In [1]: import numpy as np

In [2]: np.set_printoptions(precision=3, suppress=True, linewidth=200)

In [3]: J = np.load("a.npy")

In [4]: J
Out[4]: 
array([[ -2, -10, -12],
       [ -3, -15, -18],
       [ -1,  -5,  -6]])

In [5]: np.linalg.cond(J) > 100
Out[5]: np.True_

In [6]: round(float(np.linalg.norm(J, 2) / np.linalg.norm(J)), 3)
Out[6]: 1.0

In [7]: np.linalg.matrix_rank(J, rtol=0.1)
Out[7]: np.int64(1)

In [8]: feats = np.loadtxt("arr.csv", delimiter=",")

In [9]: feats
Out[9]: 
array([[0.5  , 0.25 , 0.25 ],
       [0.333, 0.333, 0.333],
       [0.333, 0.   , 0.667]])

In [10]: np.allclose(feats @ feats.T, feats.T @ feats)
Out[10]: False

In [11]: np.linalg.determinant(feats)
Traceback (most recent call last):
  Cell In[11], line 1
    np.linalg.determinant(feats)
AttributeError: module 'numpy.linalg' has no attribute 'determinant'


In [12]: round(np.linalg.det(feats), 3)
Out[12]: np.float64(0.056)

In [13]: feats.inv()
Traceback (most recent call last):
  Cell In[13], line 1
    feats.inv()
AttributeError: 'numpy.ndarray' object has no attribute 'inv'


In [14]: feats @ feats
Out[14]: 
array([[0.417, 0.208, 0.375],
       [0.389, 0.194, 0.417],
       [0.389, 0.083, 0.528]])

In [15]: np.linalg.matrix_power(feats, 3)
Out[15]: 
array([[0.403, 0.174, 0.424],
       [0.398, 0.162, 0.44 ],
       [0.398, 0.125, 0.477]])

In [16]: np.einsum("ii->", J)
Out[16]: np.int64(-23)

In [17]: np.round(np.linalg.det(J[::-1]), 3)
Out[17]: np.float64(-0.0)

In [18]: np.round(np.poly(J), 3) + 0
Out[18]: array([ 1., 23.,  0.,  0.])

In [19]: np.kron(np.eye(2, dtype=int), J)
Out[19]: 
array([[ -2, -10, -12,   0,   0,   0],
       [ -3, -15, -18,   0,   0,   0],
       [ -1,  -5,  -6,   0,   0,   0],
       [  0,   0,   0,  -2, -10, -12],
       [  0,   0,   0,  -3, -15, -18],
       [  0,   0,   0,  -1,  -5,  -6]])

In [20]: B = J[0, 0] * J[1:] - np.outer(J[1:, 0], J[0])

In [21]: B
Out[21]: 
array([[0, 0, 0],
       [0, 0, 0]])

In [22]: np.linalg.matrix_rank(B), np.linalg.matrix_rank(J)
Out[22]: (np.int64(0), np.int64(1))

In [23]: np.flatnonzero(~B.round(6).any(axis=1))
Out[23]: array([0, 1])

In [24]: J[:, 0] / J[0, 0]
Out[24]: array([1. , 1.5, 0.5])

In [25]: u = np.array([0, -1, -1])

In [26]: B = feats + np.outer(u, np.eye(3)[2])

In [27]: B
Out[27]: 
array([[ 0.5  ,  0.25 ,  0.25 ],
       [ 0.333,  0.333, -0.667],
       [ 0.333,  0.   , -0.333]])

In [28]: E = np.loadtxt("block3.csv", delimiter=",")

In [29]: E
Out[29]: 
array([[ 0.23 ,  0.124,  0.296, -0.273],
       [ 0.124,  0.98 , -0.048,  0.044],
       [ 0.296, -0.048,  0.886,  0.105],
       [-0.273,  0.044,  0.105,  0.904]])

In [30]: rank = np.linalg.matrix_rank(E)

In [31]: rank
Out[31]: np.int64(3)

In [32]: N = np.linalg.svd(E)[2][rank:].T

In [33]: np.linalg.matrix_rank(E.T @ E), np.linalg.matrix_rank(E @ E.T)
Out[33]: (np.int64(3), np.int64(3))

In [34]: [int(np.linalg.matrix_rank(np.delete(E, i, axis=0))) for i in range(4)]
Out[34]: [3, 3, 3, 3]

In [35]: N[:, 0] / N[np.abs(N[:, 0]).round(6).argmax(), 0]
Out[35]: array([ 1.   , -0.161, -0.384,  0.354])

In [36]: np.unique(E.round(6), axis=0).shape
Out[36]: (4, 4)

In [37]: np.abs(np.diag(np.linalg.qr(E)[1])) > 1e-9
Out[37]: array([ True,  True,  True, False])

In [38]: np.allclose(E[:-1].T @ np.linalg.lstsq(E[:-1].T, E[-1])[0], E[-1])
Out[38]: True

In [39]: np.linalg.lstsq(E[:-1].T, E[-1])[2]
Out[39]: np.int32(3)

In [40]: x0 = np.array([3, 2, 5, 6])

In [41]: round(float(np.trace(E)), 3)
Out[41]: 3.0

In [42]: np.linalg.eigvalsh(2 * E - np.eye(4))
Out[42]: array([-1.,  1.,  1.,  1.])

In [43]: round((x0 - E @ x0) @ (E @ x0), 3)
Out[43]: np.float64(-0.0)

In [44]: A = np.loadtxt("data.csv", delimiter=",")

In [45]: A
Out[45]: 
array([[ 0.,  0.,  0., -1.],
       [ 0.,  0.,  0.,  4.],
       [ 0.,  0.,  0.,  1.],
       [-1.,  4.,  1.,  0.]])

In [46]: B = np.array([[-1, -1], [-1, 0]])

In [47]: basis = np.kron(B, A)

In [48]: np.linalg.matrix_rank(basis)
Out[48]: np.int64(4)

In [49]: X = np.array([[0, 0], [0, -1]])

In [50]: X
Out[50]: 
array([[ 0,  0],
       [ 0, -1]])

In [51]: X - X[0]
Out[51]: 
array([[ 0,  0],
       [ 0, -1]])

In [52]: X[2]
Traceback (most recent call last):
  Cell In[52], line 1
    X[2]
IndexError: index 2 is out of bounds for axis 0 with size 2


In [53]: np.linalg.svd(X, compute_uv=False)
Out[53]: array([1., 0.])

In [54]: X.shape
Out[54]: (2, 2)

In [55]: np.count_nonzero(X)
Out[55]: np.int64(1)

In [56]: np.abs(X).max()
Out[56]: np.int64(1)

In [57]: np.diff(X, axis=0)
Out[57]: array([[ 0, -1]])

In [58]: np.linalg.matrix_rank(X)
Out[58]: np.int64(1)

In [59]: np.round(np.linalg.norm(X), 3)
Out[59]: np.float64(1.0)
